>>> import numpy as np
>>> np.set_printoptions(precision=1, suppress=True, linewidth=160)
>>> rng = np.random.default_rng(8130)
>>> ang = rng.uniform(0, 2 * np.pi, 19)
>>> Q, _ = np.linalg.qr(np.array([[0.8, -0.2], [-1.7, 0.4], [1.6, 1.1]]))
>>> feats = 20 * np.c_[np.cos(ang), np.sin(ang)] @ Q.T
>>> feats
array([[  3.2,  -6.3, -18.7],
       [  2.5,  -5.5,  19.1],
       [ -6.4,  13.3,  13.5],
       [  6.4, -13.1, -13.7],
       [  7.9, -16.4,  -8.4],
       [  3.3,  -6.6, -18.6],
       [ -7.5,  15.5,  10.2],
       [  0.7,  -1.9,  19.9],
       [ -5.7,  12.2, -14.7],
       [  5.4, -11. , -15.8],
       [ -7.4,  15.3,  10.5],
       [  3.5,  -7. , -18.4],
       [ -6.8,  13.9,  12.6],
       [ -8.3,  17.5,  -5.1],
       [  8.6, -18. ,   1.8],
       [  1.9,  -3.6, -19.6],
       [ -6.6,  14.1, -12.6],
       [ -8.5,  17.7,   3.9],
       [  1.9,  -4.4,  19.4]])
>>> dist = np.linalg.norm(feats[:, None] - feats[None], axis=-1)
>>> np.linalg.norm(feats - feats.mean(axis=0), axis=1)
array([18.9, 22.2, 20.3, 20. , 20.7, 19. , 19.8, 22. , 17.6, 19.6, 19.8, 19. , 20.1, 18.1, 21.7, 18.6, 17.7, 19. , 22.2])
>>> dist.mean(axis=1).argmax()
np.int64(14)
>>> np.linalg.matrix_rank(dist ** 2)
np.int64(3)
>>> dist.shape
(19, 19)
>>> np.unravel_index(dist.round(6).argmax(), dist.shape)
(np.int64(2), np.int64(3))
>>> dist[15].round(6).argsort(kind="stable")[:4]
array([15,  0,  5, 11])
>>> np.flatnonzero(dist[15] < dist.mean() / 2)
array([ 0,  3,  5,  9, 11, 15])
>>> [round(float(x), 1) for x in np.linalg.svd(feats, compute_uv=False)[:3]]
[70.1, 51.8, 0.0]
>>> A = np.load("sample14.npy")
>>> A
array([[ 0.7,  0. ,  0.2,  0.9,  0. ,  0.4],
       [ 1. , -1. ,  0.9, -1. ,  1. , -0.9],
       [-0.9,  1. ,  0.4, -0.4, -0.6, -1. ],
       [ 0.9, -0.5,  0.9,  0.9, -0.9, -1. ],
       [ 0.9,  0.1,  1. ,  0.5, -0.9, -1. ],
       [-0.1, -0.3, -0.5, -1. ,  0.9,  0.4],
       [ 1. , -0.1,  0.3,  0.8,  0.8,  0.2],
       [-0.6,  0.5, -0.5, -0.6,  0.8,  0.7],
       [-0.7,  0. ,  0.5, -1. , -0.6, -1. ],
       [ 0.9, -0.7,  0.4, -0.7,  0.7, -0.7],
       [-1. ,  1. , -1. , -0.8,  0.8,  1. ],
       [ 0.9, -0.9, -0.2, -0.8,  0.6,  0.7],
       [ 1. , -1. ,  0.9, -1. ,  0.3, -1. ],
       [-1. ,  0.8, -0.4,  0.5, -0.8,  0.4],
       [-0.1,  0.2,  0.9,  0.3, -1. , -1. ],
       [ 1. , -1. ,  1. , -0.9,  0.1, -1. ],
       [ 1. , -0.9,  1. ,  1. , -0.8, -1. ]])
>>> labels = A[:, 3] > np.median(A[:, 3])
>>> f = A[labels].mean(axis=0) - A[~labels].mean(axis=0)
>>> np.argsort(-np.abs(f).round(6), kind="stable")
array([3, 4, 1, 2, 5, 0])
>>> labels.astype(int)
array([1, 0, 1, 1, 1, 0, 1, 0, 0, 0, 0, 0, 0, 1, 1, 0, 1])
